% python3 -q
>>> import numpy as np
>>> from numpy import linalg as LA
>>> np.set_printoptions(precision=3, suppress=True, linewidth=160, legacy="1.25")
>>> rnd = lambda a: np.round(a, 3) + 0
>>> M = np.load("w.npy")
>>> M
array([[ 0,  0,  2, -2,  0, -2],
       [ 0,  0,  2, -1, -1,  1],
       [-2, -2,  0, -1,  0,  1],
       [ 2,  1,  1,  0,  3, -1],
       [ 0,  1,  0, -3,  0,  2],
       [ 2, -1, -1,  1, -2,  0]])
>>> # skew-symmetric
>>> x = np.array([-2, -1, -3, 3, 3, 3])
>>> rnd(LA.svd(M, compute_uv=False))
array([4.779, 4.779, 3.084, 3.084, 1.628, 1.628])
>>> rnd(LA.eigvals(M).real)
array([0., 0., 0., 0., 0., 0.])
>>> Q = LA.solve(np.eye(6) - M, np.eye(6) + M)
>>> rnd(LA.det(Q))
1.0
>>> X = np.load("layer9.npy")
>>> rnd(X)
array([[ 0.055,  0.091, -0.165,  0.128],
       [ 0.091,  0.152, -0.274,  0.213],
       [-0.165, -0.274,  0.494, -0.384],
       [ 0.128,  0.213, -0.384,  0.299]])
>>> # a projection of rank 1
>>> x = np.array([-1, -1, -2, 0])
>>> rnd(LA.eigvalsh(2 * X - np.eye(4)))
array([-1., -1., -1.,  1.])
>>> A = np.load("data.npy")
>>> A
array([[ 1,  1,  1,  2,  0,  1],
       [ 2,  2,  2,  2,  0,  1],
       [ 2,  3,  3,  4,  0,  1],
       [ 2,  5,  3,  4,  0,  3],
       [ 2,  5,  5,  4,  1,  4],
       [ 3,  7,  7,  6,  3,  6],
       [ 3,  9,  9,  6,  3,  8],
       [ 3,  9,  9,  7,  5,  9],
       [ 4, 10, 10,  9,  6, 11],
       [ 4, 12, 10, 10,  6, 12],
       [ 4, 12, 12, 11,  6, 12],
       [ 5, 14, 14, 11,  6, 14],
       [ 7, 16, 14, 11,  6, 14],
       [ 8, 17, 16, 11,  8, 14],
       [ 9, 17, 16, 13,  9, 16],
       [10, 17, 18, 14, 11, 16],
       [11, 18, 20, 16, 12, 17],
       [11, 18, 22, 17, 14, 17],
       [13, 19, 22, 17, 14, 17],
       [14, 19, 24, 18, 15, 17],
       [14, 21, 26, 19, 16, 17],
       [14, 21, 27, 19, 17, 19],
       [16, 21, 28, 20, 17, 19],
       [17, 21, 30, 21, 18, 19],
       [17, 23, 30, 22, 20, 21],
       [18, 24, 30, 24, 21, 22],
       [19, 25, 31, 25, 21, 24],
       [19, 27, 32, 27, 23, 24],
       [20, 29, 34, 29, 24, 25],
       [21, 30, 35, 29, 26, 27],
       [22, 31, 35, 30, 28, 27],
       [22, 33, 37, 31, 29, 29],
       [22, 34, 38, 31, 31, 30]])
>>> T = np.stack([A, 5 * A, A[::-1]])
>>> LA.matrix_rank(T)
array([6, 6, 6])
>>> LA.matrix_rank(T.reshape(3, -1))
2
